$ python3 -q
>>> import numpy as np
>>> np.set_printoptions(precision=3, suppress=True, linewidth=140, floatmode="fixed")
>>> def tidy(a):
...     return np.round(a, 3) + 0
... 
>>> W0 = np.array([[0, 2, 0], [0, 1, 0], [1, 2, 1], [1, 0, 1], [0, 1, 0]])
>>> W0
array([[0, 2, 0],
       [0, 1, 0],
       [1, 2, 1],
       [1, 0, 1],
       [0, 1, 0]])
>>> # column 2 repeats column 0
>>> theta = np.radians(45)
>>> Rm = np.eye(3)
>>> Rm[1, 1] = Rm[0, 0] = np.cos(theta)
>>> Rm[1, 0], Rm[0, 1] = -np.sin(theta), np.sin(theta)
>>> tidy(Rm)
array([[ 0.707,  0.707,  0.000],
       [-0.707,  0.707,  0.000],
       [ 0.000,  0.000,  1.000]])
>>> Y = W0 @ Rm.T
>>> print(tidy(np.abs(Y - W0).max(axis=0)))
[1.414 1.293 0.000]
>>> print(np.allclose(W0 @ W0.T, Y @ Y.T))
True
>>> print(tidy(Y))
[[ 1.414  1.414  0.000]
 [ 0.707  0.707  0.000]
 [ 2.121  0.707  1.000]
 [ 0.707 -0.707  1.000]
 [ 0.707  0.707  0.000]]
>>> Uu, sigma, vt = np.linalg.svd(Y)
>>> V = vt[:(sigma > 1e-8).sum()]
>>> rng = np.random.default_rng(1569)
>>> x = Y[4] + -1 * Y[1] + rng.integers(2) * np.eye(3)[1]
>>> x
array([0.000, 1.000, 0.000])
>>> tidy(np.linalg.norm(x - V.T @ V @ x))
np.float64(0.5)
>>> np.allclose(V.T @ V @ x, x)
False
>>> Uu, sigma, vt = np.linalg.svd(W0)
>>> tidy(sigma)
array([3.335, 1.696, 0.000])
>>> Y = Uu[:, :2] @ np.diag(sigma[:2]) @ vt[:2]
>>> print(tidy(np.abs(W0 - Y).max()))
0.0
>>> Uu, sigma, vt = np.linalg.svd(W0)
>>> V = vt[:(sigma > 1e-8).sum()]
>>> x = W0[1] + 2 * W0[2] + rng.integers(2) * np.eye(3)[1]
>>> print(x)
[2.000 5.000 2.000]
>>> np.allclose(V.T @ V @ x, x)
True
>>> tidy(V.T @ V)
array([[0.500, 0.000, 0.500],
       [0.000, 1.000, 0.000],
       [0.500, 0.000, 0.500]])
>>> np.linalg.matrix_rank(np.vstack([W0, x]))
np.int64(2)
>>> W0.mean(axis=0)
array([0.400, 1.200, 0.400])
>>> W0.sum(axis=0)
array([2, 6, 2])
>>> np.abs(W0).max()
np.int64(2)
>>> np.linalg.rank(W0)
Traceback (most recent call last):
  File "<python-input-36>", line 1, in <module>
    np.linalg.rank(W0)
    ^^^^^^^^^^^^^^
AttributeError: module 'numpy.linalg' has no attribute 'rank'
>>> W0 - W0[0]
array([[ 0,  0,  0],
       [ 0, -1,  0],
       [ 1,  0,  1],
       [ 1, -2,  1],
       [ 0, -1,  0]])
>>> W0.sum(axis=1)
array([2, 1, 4, 2, 1])
>>> arr = np.load("block6.npy")
>>> arr
array([[-8, -1, -6, -3],
       [ 9,  5,  8, -8],
       [ 0,  6,  1,  8],
       [ 1, -8, -4,  5]])
>>> u, v = arr[3], arr[2]
>>> print(u @ u)
106
>>> p = (u @ v) / (u @ u) * u
>>> tidy(p)
array([-0.113,  0.906,  0.453, -0.566])
>>> tidy(np.linalg.norm(u + v) ** 2 + np.linalg.norm(u - v) ** 2)
np.float64(414.0)
>>> tidy(v - p)
array([0.113, 5.094, 0.547, 8.566])
>>> np.abs(np.diag(np.linalg.qr(W0)[1])) > 1e-9
array([ True,  True, False])
>>> np.linalg.lstsq(W0[:-1].T, W0[-1])[2]
np.int32(2)
>>> np.allclose(W0[:-1].T @ np.linalg.lstsq(W0[:-1].T, W0[-1])[0], W0[-1])
True
>>> np.unique(W0.round(6), axis=0).shape
(4, 3)
>>> tidy(W0 @ np.linalg.pinv(W0) @ W0)
array([[0.000, 2.000, 0.000],
       [0.000, 1.000, 0.000],
       [1.000, 2.000, 1.000],
       [1.000, 0.000, 1.000],
       [0.000, 1.000, 0.000]])
>>> labels = rng.permutation(4)
>>> Y = arr[:, labels] * rng.choice([-1, 1], 4)
>>> Y
array([[-8,  1,  6,  3],
       [ 9, -5, -8,  8],
       [ 0, -6, -1, -8],
       [ 1,  8,  4, -5]])
>>> Uu, _, vt = np.linalg.svd(arr.T @ Y)
>>> labels
array([0, 1, 2, 3])
>>> tidy(Uu @ vt)
array([[ 1.000,  0.000,  0.000,  0.000],
       [ 0.000, -1.000,  0.000,  0.000],
       [ 0.000,  0.000, -1.000,  0.000],
       [ 0.000,  0.000,  0.000, -1.000]])
>>> tidy(np.linalg.lstsq(arr, Y)[0])
array([[ 1.000,  0.000,  0.000,  0.000],
       [ 0.000, -1.000,  0.000,  0.000],
       [ 0.000,  0.000, -1.000,  0.000],
       [ 0.000,  0.000,  0.000, -1.000]])
>>> u = np.array([4, -2, -5, -1])
>>> Y = arr + np.outer(u, np.eye(4)[1])
>>> print(np.linalg.matrix_rank(Y - arr))
1
>>> np.linalg.matrix_rank(np.linalg.inv(Y) - np.linalg.inv(arr), tol=1e-8)
np.int64(1)
>>> Y
array([[-8.000,  3.000, -6.000, -3.000],
       [ 9.000,  3.000,  8.000, -8.000],
       [ 0.000,  1.000,  1.000,  8.000],
       [ 1.000, -9.000, -4.000,  5.000]])
>>> x = np.array([4, 0, -4, 2])
>>> rhs = arr @ x
>>> print(rhs)
[-14 -12  12  30]
>>> tidy(np.linalg.solve(arr, 2 * rhs))
array([ 8.000,  0.000, -8.000,  4.000])
>>> tidy(np.linalg.solve(arr, rhs + arr[:, 3]))
array([ 4.000,  0.000, -4.000,  3.000])
>>> M = np.loadtxt("a.csv", delimiter=",")
>>> M
array([[ -0.600,  -0.300,  -0.100,  -0.500],
       [  1.100,   0.400,   0.000,   0.500],
       [ -0.900,  -1.100,   0.700,   0.400],
       [ -0.800,  -1.900,  -0.300,  -1.500],
       [ -1.600,  -0.300,   0.600,   0.300],
       [ -0.600,  -0.100,   0.300,   0.100],
       [ -1.300,  -0.100,   0.600,   0.600],
       [  1.100,   0.100,  -1.200,   0.000],
       [ -1.200,  -0.400,  -1.200,   0.600],
       [ -1.500,  -0.600,  -0.300,  -0.900],
       [ -0.500,  -0.800,  -0.200,  -0.100],
       [ -0.100,   0.400,   0.300,   0.200],
       [  1.700,  -0.400,   0.500,   0.000],
       [ 20.000,  28.000,  24.000, -26.000],
       [ -1.100,   0.900,   0.800,  -1.500],
       [ -1.200,  -0.900,   1.600,  -1.300],
       [  0.600,   0.600,  -0.900,   1.300],
       [ -2.300,  -1.100,  -1.500,   0.900],
       [  0.600,  -0.100,   0.200,  -0.700],
       [  1.200,  -1.200,   0.600,   0.000],
       [ -0.800,   0.700,   0.500,   0.700],
       [ -0.400,   0.100,   0.600,   0.100],
       [  1.000,  -0.800,   1.100,  -0.400],
       [ -2.200,   1.700,  -0.600,   1.200],
       [ -0.700,   3.300,   0.400,  -0.900]])
>>> # row 13 is much longer than the rest
>>> Y = np.c_[M[:, :1] @ np.array([[2]]), np.array([0, 2, 1, 3, 2, 1, 2, 1, 1, 0, 3, 0, 2, 2, 3, 3, 2, 1, 0, 1, 2, 0, 0, 0, 1])]
>>> Y
array([[-1.200,  0.000],
       [ 2.200,  2.000],
       [-1.800,  1.000],
       [-1.600,  3.000],
       [-3.200,  2.000],
       [-1.200,  1.000],
       [-2.600,  2.000],
       [ 2.200,  1.000],
       [-2.400,  1.000],
       [-3.000,  0.000],
       [-1.000,  3.000],
       [-0.200,  0.000],
       [ 3.400,  2.000],
       [40.000,  2.000],
       [-2.200,  3.000],
       [-2.400,  3.000],
       [ 1.200,  2.000],
       [-4.600,  1.000],
       [ 1.200,  0.000],
       [ 2.400,  1.000],
       [-1.600,  2.000],
       [-0.800,  0.000],
       [ 2.000,  0.000],
       [-4.400,  0.000],
       [-1.400,  1.000]])
>>> tidy(np.linalg.norm(np.linalg.qr(M)[0].T @ Y, axis=0) ** 2 / ((Y ** 2).sum(axis=0) + 1e-12))
array([1.000, 0.231])
>>> print(np.linalg.matrix_rank(Y))
2
>>> print(Y.shape)
(25, 2)
>>> Y.sum(axis=0)
array([19.000, 33.000])
>>> tidy(Y.sum(axis=1))
array([-1.200,  4.200, -0.800,  1.400, -1.200, -0.200, -0.600,  3.200, -1.400, -3.000,  2.000, -0.200,  5.400, 42.000,  0.800,  0.600,
        3.200, -3.600,  1.200,  3.400,  0.400, -0.800,  2.000, -4.400, -0.400])
>>> cov = np.cov(M, rowvar=False)
>>> tidy(np.corrcoef(M.T))
array([[ 1.000,  0.947,  0.960, -0.958],
       [ 0.947,  1.000,  0.971, -0.969],
       [ 0.960,  0.971,  1.000, -0.987],
       [-0.958, -0.969, -0.987,  1.000]])
>>> print(np.median(M, axis=0))
[-0.600 -0.100  0.300  0.000]
>>> tidy(M.std(axis=0))
array([4.144, 5.596, 4.740, 5.144])
>>> print(tidy(np.linalg.eigvalsh(cov)[::-1]))
[98.980  1.241  0.930  0.324]
>>> np.argwhere(np.triu(np.abs(np.corrcoef(M.T)) > 0.8, 1))
array([[0, 1],
       [0, 2],
       [0, 3],
       [1, 2],
       [1, 3],
       [2, 3]])
>>> Z = M[[11, 6]].astype(float)
>>> for _ in range(7):
...     labels = np.linalg.norm(M[:, None] - Z, axis=-1).argmin(axis=1)
...     Z = np.array([M[labels == j].mean(axis=0) for j in range(2)])
... 
>>> labels
array([1, 1, 1, 1, 1, 1, 1, 1, 1, 1, 1, 1, 1, 0, 1, 1, 1, 1, 1, 1, 1, 1, 1, 1, 1])
>>> tidy(Z)
array([[ 20.000,  28.000,  24.000, -26.000],
       [ -0.438,  -0.079,   0.104,  -0.038]])
>>> Z = np.sign(np.array([[2, 1, 1], [2, 0, 3], [1, 0, 1]]))
>>> Y = (np.tril(Z, -1) + np.eye(3)) @ (np.triu(Z, 1) + np.eye(3))
>>> evals = np.array([-5, -4, 1])
>>> mat = np.rint(Y * evals @ np.linalg.inv(Y)) + 0
>>> print(mat)
[[-11.000   1.000   5.000]
 [-12.000  -3.000  10.000]
 [-12.000   1.000   6.000]]
>>> Y = np.array([[2, 1, 0], [1, 1, 1]])
>>> Z = np.kron(Y, mat)
>>> np.linalg.matrix_rank(Z)
np.int64(6)
>>> J = np.load("arr.npy")
>>> J
array([[14, 14, 12,  3],
       [14, 28, 18,  4],
       [12, 18, 20,  6],
       [ 3,  4,  6,  2]])
>>> # symmetric
>>> [round(float(x), 3) for x in np.linalg.svd(J, compute_uv=False)[:3]]
[52.614, 6.468, 4.897]
>>> tidy(np.linalg.norm(J, 2) / np.linalg.norm(J))
np.float64(0.988)
>>> np.linalg.matrix_rank(J, rtol=0.1)
np.int64(2)
>>> np.linalg.cond(J) > 100
np.True_
